>>> import numpy as np
>>> from numpy import linalg as LA
>>> np.set_printoptions(suppress=True, linewidth=100)
>>> rng = np.random.default_rng(40)
>>> A = np.eye(5, dtype=int)[rng.permutation(5)] * np.array([8, 3, 1, 9, 0])
>>> A
array([[0, 3, 0, 0, 0],
       [0, 0, 0, 0, 0],
       [0, 0, 0, 9, 0],
       [0, 0, 1, 0, 0],
       [8, 0, 0, 0, 0]])
>>> left, sig, Vt = LA.svd(A)
>>> evecs = Vt[:(sig > 1e-8).sum()]
>>> vec = A[0] + -2 * A[4] + rng.integers(2) * np.eye(5)[0]
>>> vec
array([-16.,   3.,   0.,   0.,   0.])
>>> np.allclose(evecs.T @ evecs @ vec, vec)
True
>>> np.diag(evecs.T @ evecs)
array([1., 1., 1., 1., 0.])
>>> np.argsort(-LA.norm(A, axis=0).round(6), kind="stable")[:3]
array([3, 0, 1])
>>> LA.cond(A) > 100
np.True_
>>> [round(float(x), 2) for x in LA.svd(A, compute_uv=False)[:3]]
[9.0, 8.0, 3.0]
>>> P = np.triu(np.array([[5, -4, -4, 1, 6],
...     [8, 8, -9, -7, -9],
...     [-6, -7, 6, 4, 6],
...     [-5, -7, -8, 9, -5],
...     [-4, -3, -9, -6, 6]]), 1) + np.eye(5)
>>> B = P @ A @ LA.inv(P)
>>> B
array([[    48.,    195.,   1948.,  -6511., -42776.],
       [   -72.,   -288.,  -2887.,   9523.,  62777.],
       [    48.,    192.,   1924.,  -6391., -42059.],
       [   -40.,   -160.,  -1599.,   5316.,  34974.],
       [     8.,     32.,    320.,  -1064.,  -7000.]])
>>> np.round(LA.det(B), 2)
np.float64(0.0)
>>> np.trace(B), np.trace(A)
(np.float64(0.0), np.int64(0))
>>> W0 = np.loadtxt("test10.csv", delimiter=",")
>>> W0
array([[-18.51,  12.67,   1.09,   1.7 , -18.56,  -2.13,  -4.96],
       [ 44.73, -19.57,   3.46,   3.1 ,   4.1 , -11.68,  -7.79],
       [  4.62,  12.47,  21.13, -11.06,  10.55,  -6.62, -16.99],
       [-11.7 , -21.41, -17.28,  -4.61,  -8.66,  14.7 ,   2.75],
       [ 14.72,   8.17,   4.9 ,  20.58,  -7.48,  -7.46,   5.23],
       [ 20.43,  -5.86,  -6.53,  -4.82,   5.63,   6.74, -12.77],
       [-17.04,   6.48,   8.69, -13.4 ,  11.54, -11.05,  -2.01],
       [ 21.15,   7.08,  -2.72,   7.11, -20.46,  -6.93,  -6.13],
       [-19.45,  -8.33,   7.28,  12.07,  -3.93,  12.58, -20.3 ],
       [-17.47,   4.54, -12.62, -11.19,  -1.51,   1.3 ,  25.39],
       [ -6.21,  22.13, -14.37,  -2.92,  14.18,  16.31, -21.04],
       [-21.12, -28.43,  -0.38,  -8.88, -15.21,   0.11, -13.56],
       [-18.7 ,  -1.24,   2.85,   6.94,  -6.32,   8.97,   5.26],
       [-22.15,  -9.51,  23.72,   1.39, -25.54,  -1.28,   0.65],
       [-13.43, -28.95,  36.45,  15.73,  -1.13,  11.04, -18.05],
       [ -4.86,  11.21, -26.69,  -0.87,  11.81,  -2.48,   6.62],
       [ 31.86,  11.16,  39.48,   3.01,  10.2 ,  -2.71, -23.34],
       [ 10.74,  11.45,  12.6 , -14.6 ,  -2.64,  -9.2 ,  28.57],
       [-12.2 ,  40.08,  19.73,   6.56, -22.29, -14.98, -21.47],
       [  3.2 , -19.92, -13.04, -17.35,   6.61,  -8.15, -13.16],
       [-32.53,  27.9 , -18.89,  16.87,  14.35,  -0.15,  13.08],
       [-35.68,  19.69,  24.35,   5.06,   6.51,  -4.77,  15.26],
       [ 21.07,  -7.3 ,  -4.92,  -3.77,  24.63,  -2.79,  -9.24],
       [ 10.94,   8.72,  10.12,   7.56,  12.89,   0.42,  -2.47],
       [ -3.58,  36.46,   1.46,   1.62, -10.  ,  -9.42, -10.87],
       [  8.38,  11.4 ,  14.15,   4.19,  -6.12, -24.45,  -5.87],
       [ 14.19,  10.71,   7.89, -15.9 ,  -4.45,  -6.72, -10.73],
       [-21.19,   6.98, -15.22,  26.38, -12.94,   9.82,   7.1 ],
       [-11.81,  -9.84, -14.49,   6.29, -27.68,   7.29,  19.52],
       [-25.24,   3.97,  -5.74,   1.85, -12.44, -12.38,  14.07],
       [ 10.76, -15.48,  28.25,  -8.08,  20.68,  10.24,   3.67],
       [  0.77,  13.66,  13.57,   1.05, -11.41,   4.18,  11.06],
       [  7.9 ,  15.17,   4.02,  -7.79,  11.13,  -9.21,  27.2 ],
       [ -9.71,  14.53,   7.5 ,   4.83, -13.26,   3.26,  10.46],
       [ -0.83,  49.29,  -4.38,  27.66,  16.36,   9.75,  10.  ],
       [ 18.85, -35.09,   5.21, -14.72, -21.81,  -3.65, -13.43],
       [-33.84,   8.16,  10.05, -30.3 ,  -2.92,   7.56,   8.73],
       [-12.52,  -9.59,   6.1 ,  10.54,   0.17,  -1.75,   2.37],
       [ 26.85,   7.02,   6.8 ,  -3.16,   3.22,   4.32,  20.53],
       [  0.09, -11.09, -12.69,  -3.6 ,  -3.39,  10.94,   4.59],
       [-48.4 ,  28.16, -13.4 ,  -8.06, -15.57,  -1.04,   7.72],
       [  5.28, -10.16, -10.66, -10.26,  -3.27,  11.06,   5.07],
       [  2.53,   0.43,   7.37,  -7.09,  -4.47,  -1.9 ,  -6.99],
       [  9.41, -11.94,  21.84,  -2.75,  -0.98,  -1.  , -14.58],
       [ 30.5 ,  11.36,  -4.03,   9.98, -18.48,  -7.87, -37.23],
       [ 37.68,  26.45, -11.77,  -1.43,  -9.93,  17.01,  -8.24],
       [ 21.01,  44.06,   7.5 ,  -1.42,   8.8 ,   5.46,   1.37]])
>>> vec = np.array([4, 3, 0, 0, 3, 2, 4])
>>> y = W0 @ vec
>>> np.round(LA.lstsq(W0, y)[0], 2) + 0
array([4., 3., 0., 0., 3., 2., 4.])
>>> np.round(LA.pinv(W0) @ W0, 2) + 0
array([[1., 0., 0., 0., 0., 0., 0.],
       [0., 1., 0., 0., 0., 0., 0.],
       [0., 0., 1., 0., 0., 0., 0.],
       [0., 0., 0., 1., 0., 0., 0.],
       [0., 0., 0., 0., 1., 0., 0.],
       [0., 0., 0., 0., 0., 1., 0.],
       [0., 0., 0., 0., 0., 0., 1.]])
>>> y = y + 0.02 * rng.normal(size=47)
>>> y.round(2)
array([-115.83,   77.97,    6.33,  -96.58,   66.93,   43.42,  -44.24,    6.08, -170.61,   43.36,
         32.53, -269.45,  -58.49, -193.71, -194.07,   71.14,   92.77,  165.28, -111.27,  -96.07,
         48.64,  -12.63,   93.72,   99.58,    2.74,  -23.03,   19.18,  -54.59,  -67.16,  -94.9 ,
         93.79,   62.45,  200.87,   13.34,  253.14, -156.31,  -69.61,  -72.37,  228.91,   -2.83,
       -127.08,   23.26,  -33.72,  -61.45,  -64.  ,  201.32,  259.02])
>>> b, *_ = LA.lstsq(W0, y)
>>> np.round(W0.T @ (y - W0 @ b), 2) + 0
array([0., 0., 0., 0., 0., 0., 0.])
